$ python3 -q
>>> import numpy as np
>>> from numpy import linalg as LA
>>> np.set_printoptions(precision=2, suppress=True, linewidth=160)
>>> arr = np.load("case12.npy")
>>> arr
array([[ 2.59, -2.06,  0.69,  1.53, -4.98],
       [ 1.78, -1.96,  0.23,  0.95, -4.51],
       [-1.42,  6.02, -5.01, -4.58,  6.51],
       [ 2.82, -7.22,  6.7 ,  6.12, -8.98]])
>>> U, sig, Vt = LA.svd(arr, full_matrices=False)
>>> np.abs(U[:, 0]).round(6).argmax()
np.int64(3)
>>> sig
array([20.  ,  4.  ,  0.8 ,  0.16])
>>> np.round(U.T @ arr @ Vt.T, 2) + 0
array([[20.  ,  0.  ,  0.  ,  0.  ],
       [ 0.  ,  4.  ,  0.  ,  0.  ],
       [ 0.  ,  0.  ,  0.8 ,  0.  ],
       [ 0.  ,  0.  ,  0.  ,  0.16]])
>>> round(float(np.sqrt((sig ** 2).sum())), 2), np.round(LA.norm(arr), 2)
(20.41, np.float64(20.41))
>>> (sig > 1e-8).sum()
np.int64(4)
>>> G = arr.T @ arr
>>> np.diag(G)
array([ 19.85,  96.45,  70.52,  61.67, 168.16])
>>> np.allclose(G, G.T)
True
>>> round(np.trace(G), 2), np.round((arr ** 2).sum(), 2)
(np.float64(416.65), np.float64(416.65))
>>> vec = np.array([2, 1, 0, -2, -1])
>>> h = np.maximum(arr @ vec, 0)
>>> np.maximum(arr @ vec, 0) - np.maximum(-arr @ vec, 0)
array([ 5.04,  4.21,  5.83, -4.84])
>>> np.flatnonzero(h > 1e-9)
array([0, 1, 2])
>>> u, v = arr[2], arr[0]
>>> round(float(u @ v), 2)
-58.96
>>> pr = (u @ v) / (u @ u) * u
>>> v - pr
array([ 1.93,  0.74, -1.64, -0.6 , -1.95])
>>> LA.matrix_rank(np.outer(u, v))
np.int64(1)
>>> E = np.loadtxt("arr.csv", delimiter=",")
>>> E
array([[-4.82, -5.89,  1.12],
       [-5.06, -5.92,  1.11],
       [-4.96, -6.09,  1.16],
       [-4.96, -5.94,  0.91],
       [-4.98, -5.99,  0.82],
       [-5.04, -5.86,  1.17],
       [-5.11, -6.05,  1.12],
       [-5.02, -6.06,  1.12],
       [-5.11, -5.95,  1.09],
       [-4.86, -5.91,  0.95],
       [-4.87, -5.91,  1.06],
       [-2.89, -4.92,  8.12],
       [-2.99, -5.11,  7.81],
       [-3.03, -4.9 ,  7.86],
       [-2.99, -5.17,  8.01],
       [-3.05, -5.  ,  7.96],
       [-3.21, -4.94,  8.02],
       [-3.  , -4.97,  8.03],
       [-2.97, -5.1 ,  7.92],
       [-2.98, -5.18,  8.03],
       [-2.97, -5.  ,  7.99],
       [-2.94, -4.91,  8.16]])
>>> rng = np.random.default_rng(1857)
>>> other = arr + rng.integers(-2, 3, (4, 2)) @ rng.integers(-2, 3, (2, 5))
>>> other
array([[ 0.59, -2.06,  2.69,  2.53, -3.98],
       [-0.22, -1.96,  2.23,  1.95, -3.51],
       [-3.42,  6.02, -4.01, -2.58,  5.51],
       [ 4.82, -7.22,  5.7 ,  4.12, -7.98]])
>>> np.round(LA.svd(other - arr, compute_uv=False), 2) + 0
array([5.83, 2.45, 0.  , 0.  ])
>>> other - arr
array([[-2.,  0.,  2.,  1.,  1.],
       [-2.,  0.,  2.,  1.,  1.],
       [-2.,  0.,  1.,  2., -1.],
       [ 2.,  0., -1., -2.,  1.]])
>>> C = E[[11, 10]].astype(float)
>>> for _ in range(6):
...     lab = LA.norm(E[:, None] - C, axis=-1).argmin(axis=1)
...     C = np.array([E[lab == j].mean(axis=0) for j in range(2)])
... 
>>> lab
array([1, 1, 1, 1, 1, 1, 1, 1, 1, 1, 1, 0, 0, 0, 0, 0, 0, 0, 0, 0, 0, 0])
>>> np.bincount(lab)
array([11, 11])
>>> other = np.c_[E[:, :1] @ np.array([[1]]), np.array([6, 1, 5, 4, 6, 3, 5, 2, 3, 3, 9, 1, 1, 2, 0, 3, 4, 2, 1, 5, 2, 1])]
>>> other
array([[-4.82,  6.  ],
       [-5.06,  1.  ],
       [-4.96,  5.  ],
       [-4.96,  4.  ],
       [-4.98,  6.  ],
       [-5.04,  3.  ],
       [-5.11,  5.  ],
       [-5.02,  2.  ],
       [-5.11,  3.  ],
       [-4.86,  3.  ],
       [-4.87,  9.  ],
       [-2.89,  1.  ],
       [-2.99,  1.  ],
       [-3.03,  2.  ],
       [-2.99,  0.  ],
       [-3.05,  3.  ],
       [-3.21,  4.  ],
       [-3.  ,  2.  ],
       [-2.97,  1.  ],
       [-2.98,  5.  ],
       [-2.97,  2.  ],
       [-2.94,  1.  ]])
>>> np.round(LA.norm(other - E @ LA.lstsq(E, other)[0], axis=0), 2) + 0
array([0.  , 8.44])
>>> np.round(LA.lstsq(E, other[:, 0])[0], 2) + 0
array([1., 0., 0.])
>>> vec = np.array([2, -1, 3])
>>> h = np.maximum(E @ vec, 0)
>>> h
array([ 0.  ,  0.  ,  0.  ,  0.  ,  0.  ,  0.  ,  0.  ,  0.  ,  0.  ,  0.  ,  0.  , 23.5 , 22.56, 22.42, 23.22, 22.78, 22.58, 23.06, 22.92, 23.31, 23.03,
       23.51])
>>> np.flatnonzero(h > 1e-9)
array([11, 12, 13, 14, 15, 16, 17, 18, 19, 20, 21])
>>> u = np.array([3, 0, 2])
>>> feats = 3 * np.eye(3) + np.outer(u, u)
>>> feats
array([[12.,  0.,  6.],
       [ 0.,  3.,  0.],
       [ 6.,  0.,  7.]])
>>> w, evecs = LA.eig(feats)
>>> np.sort(LA.eigvals(LA.inv(feats)))
array([0.06, 0.33, 0.33])
>>> np.prod(w)
np.float64(144.0)
>>> np.sort(LA.eigvals(feats @ feats))
array([  9.,   9., 256.])
>>> np.sort(LA.eigvals(feats.T))
array([ 3.,  3., 16.])
